% python3 -q
>>> import numpy as np
>>> np.set_printoptions(suppress=True, linewidth=200)
>>> u = np.array([1, 2, 2])
>>> rng = np.random.default_rng(860)
>>> F = np.outer(rng.normal(size=33), u) + 0.05 * rng.normal(size=(33, 3))
>>> F.round(2)
array([[-1.52, -3.01, -2.99],
       [ 0.7 ,  1.49,  1.49],
       [-0.15, -0.38, -0.36],
       [-1.15, -2.27, -2.3 ],
       [-1.01, -2.21, -2.28],
       [ 1.29,  2.42,  2.45],
       [ 1.67,  3.22,  3.22],
       [-1.6 , -3.23, -3.17],
       [-0.14, -0.51, -0.39],
       [ 1.19,  2.3 ,  2.23],
       [ 0.09,  0.28,  0.19],
       [-0.3 , -0.51, -0.58],
       [ 0.14,  0.41,  0.32],
       [-0.38, -0.82, -0.86],
       [ 0.47,  0.96,  0.89],
       [ 0.23,  0.34,  0.44],
       [-1.41, -2.7 , -2.74],
       [ 0.5 ,  0.82,  0.88],
       [-0.09, -0.23, -0.13],
       [ 2.3 ,  4.54,  4.55],
       [ 0.13,  0.19,  0.12],
       [ 0.53,  1.29,  1.41],
       [-0.51, -1.  , -0.99],
       [-0.89, -1.92, -1.99],
       [ 0.93,  2.  ,  1.98],
       [ 1.08,  2.13,  2.12],
       [-0.68, -1.24, -1.3 ],
       [-0.9 , -1.83, -1.86],
       [ 0.25,  0.34,  0.46],
       [ 0.72,  1.44,  1.39],
       [-0.99, -1.94, -1.96],
       [-0.47, -1.12, -1.08],
       [ 0.36,  0.76,  0.69]])
>>> def softmax(z):
...     e = np.exp(z - z.max(axis=-1, keepdims=True))
...     return e / e.sum(axis=-1, keepdims=True)
... 
>>> np.round(softmax(F[27] + -3), 2)
array([0.56, 0.22, 0.22])
>>> np.round(softmax(10 * F[27]), 2) + 0
array([1., 0., 0.])
>>> np.round(softmax(F).sum(axis=1), 2)
array([1., 1., 1., 1., 1., 1., 1., 1., 1., 1., 1., 1., 1., 1., 1., 1., 1., 1., 1., 1., 1., 1., 1., 1., 1., 1., 1., 1., 1., 1., 1., 1., 1.])
>>> scores = F @ F.T / np.sqrt(3)
>>> softmax(scores).round(6).argmax(axis=1)
array([ 7, 19,  7,  7,  7, 19, 19,  7,  7, 19, 19,  7, 19,  7, 19, 19,  7, 19,  7, 19, 19, 19,  7,  7, 19, 19,  7,  7, 19, 19,  7,  7, 19])
>>> P = F @ np.linalg.solve(F.T @ F, F.T)
>>> np.round(P @ F[:, 0], 2)
array([-1.52,  0.7 , -0.15, -1.15, -1.01,  1.29,  1.67, -1.6 , -0.14,  1.19,  0.09, -0.3 ,  0.14, -0.38,  0.47,  0.23, -1.41,  0.5 , -0.09,  2.3 ,  0.13,  0.53, -0.51, -0.89,  0.93,  1.08, -0.68,
       -0.9 ,  0.25,  0.72, -0.99, -0.47,  0.36])
>>> round(float(np.trace(P)), 2)
3.0
>>> np.round(np.diag(P), 2)
array([0.09, 0.04, 0.02, 0.05, 0.2 , 0.11, 0.13, 0.12, 0.18, 0.11, 0.08, 0.04, 0.07, 0.03, 0.05, 0.09, 0.1 , 0.08, 0.08, 0.19, 0.07, 0.35, 0.01, 0.15, 0.09, 0.04, 0.05, 0.04, 0.12, 0.04, 0.04, 0.1 ,
       0.05])
>>> lab = rng.permutation(3)
>>> M2 = F[:, lab] * rng.choice([-1, 1], 3)
>>> M2.round(2)
array([[ 2.99, -1.52, -3.01],
       [-1.49,  0.7 ,  1.49],
       [ 0.36, -0.15, -0.38],
       [ 2.3 , -1.15, -2.27],
       [ 2.28, -1.01, -2.21],
       [-2.45,  1.29,  2.42],
       [-3.22,  1.67,  3.22],
       [ 3.17, -1.6 , -3.23],
       [ 0.39, -0.14, -0.51],
       [-2.23,  1.19,  2.3 ],
       [-0.19,  0.09,  0.28],
       [ 0.58, -0.3 , -0.51],
       [-0.32,  0.14,  0.41],
       [ 0.86, -0.38, -0.82],
       [-0.89,  0.47,  0.96],
       [-0.44,  0.23,  0.34],
       [ 2.74, -1.41, -2.7 ],
       [-0.88,  0.5 ,  0.82],
       [ 0.13, -0.09, -0.23],
       [-4.55,  2.3 ,  4.54],
       [-0.12,  0.13,  0.19],
       [-1.41,  0.53,  1.29],
       [ 0.99, -0.51, -1.  ],
       [ 1.99, -0.89, -1.92],
       [-1.98,  0.93,  2.  ],
       [-2.12,  1.08,  2.13],
       [ 1.3 , -0.68, -1.24],
       [ 1.86, -0.9 , -1.83],
       [-0.46,  0.25,  0.34],
       [-1.39,  0.72,  1.44],
       [ 1.96, -0.99, -1.94],
       [ 1.08, -0.47, -1.12],
       [-0.69,  0.36,  0.76]])
>>> U, _, VT = np.linalg.svd(F.T @ M2)
>>> np.round(U @ VT, 2) + 0
array([[ 0.,  1.,  0.],
       [ 0.,  0.,  1.],
       [-1.,  0.,  0.]])
>>> P = M2 @ np.linalg.solve(M2.T @ M2, M2.T)
>>> np.round(P @ M2[:, 2], 2)
array([-3.01,  1.49, -0.38, -2.27, -2.21,  2.42,  3.22, -3.23, -0.51,  2.3 ,  0.28, -0.51,  0.41, -0.82,  0.96,  0.34, -2.7 ,  0.82, -0.23,  4.54,  0.19,  1.29, -1.  , -1.92,  2.  ,  2.13, -1.24,
       -1.83,  0.34,  1.44, -1.94, -1.12,  0.76])
>>> round(float(np.trace(P)), 2)
3.0
>>> u, g = F[8], F[2]
>>> round(float(u @ u), 2)
0.43
>>> round(u @ g, 2)
np.float64(0.35)
>>> pr = (u @ g) / (u @ u) * u
>>> round(float(np.linalg.norm(u + g) ** 2 + np.linalg.norm(u - g) ** 2), 2)
1.45
>>> np.round(g - pr, 2)
array([-0.04,  0.04, -0.04])
>>> np.linalg.matrix_rank(np.outer(u, g))
np.int64(1)
>>> data = np.loadtxt("run9.csv", delimiter=",")
>>> data
array([[ -3.,  -5.,  -6.,   7.,   4.,  -2.,   0.,   3.,   2.,   3.,  -2.,  -5.,  -7.,  13.,   1.],
       [ -2.,  -8., -10.,   7.,   2.,   0.,   7.,   7.,   5.,  -4.,   0.,   1.,   2.,   5.,   3.],
       [  3.,  -4.,  -5.,  12.,   6., -12.,  -9.,   2., -11.,   1.,   0., -12.,  -5.,   8.,   0.],
       [ -1.,  -4.,  -4.,  -3.,  -2.,   4.,  -4.,  -4.,   5.,   3.,  -2.,  -3.,  -2.,   0.,  -1.],
       [  3.,   1.,   9.,   1.,  -7.,   6.,  -2.,  -1.,  -1.,  11.,  -4.,  -3.,  -5.,  10., -11.],
       [  2.,   1.,   7.,   9.,  -2.,  -5.,  -9.,   0.,   2.,   0.,   6.,  -4.,   3.,  -2.,   7.],
       [ -1.,  -4.,  -4.,  -3.,  -2.,   4.,  -4.,  -4.,   5.,   3.,  -2.,  -3.,  -2.,   0.,  -1.],
       [ -8.,  -8.,   7.,   2.,  -8.,   1.,   2.,  12.,  -5.,  -2.,   0.,  -2.,   2.,   4.,  -3.],
       [ -4.,  -1.,   7.,   2.,  -5.,   5.,  -7.,   2.,   4.,   2.,   1.,   6.,  -4.,   4.,   1.],
       [ -1.,   1.,  10.,   0.,   0.,   0.,   1.,   7.,  -1.,   6.,  -2.,  -1.,   0.,   9.,  -7.],
       [ -2.,   1.,   1.,  -4.,  -5.,   2.,   1.,  -3.,   0.,   5.,  -1.,  -5., -12.,   9.,  -3.],
       [  7.,  -4.,  -6.,   2.,   1.,   0.,  -3.,   7.,   4., -13.,  -9.,   0.,   5.,  -4.,  -2.],
       [  4.,  -7.,  -9.,   2.,   0.,   8.,   0.,   1.,   8.,  -2.,  -2.,   2.,   2.,  -3.,   0.],
       [  0.,  -5.,  -1.,  -1.,   8.,   3., -17.,  -9.,   7.,   5.,  -4.,   0.,  -4.,  -1.,  -1.],
       [  0.,  -6.,  -9.,  -4.,   2.,   7.,  -6.,  -5.,  14.,   0., -10.,  -6.,  -7.,   5.,  -1.]])
>>> # rank 14
>>> np.linalg.lstsq(data[:-1].T, data[-1])[2]
np.int32(13)
>>> np.allclose(data[:-1].T @ np.linalg.lstsq(data[:-1].T, data[-1])[0], data[-1])
False
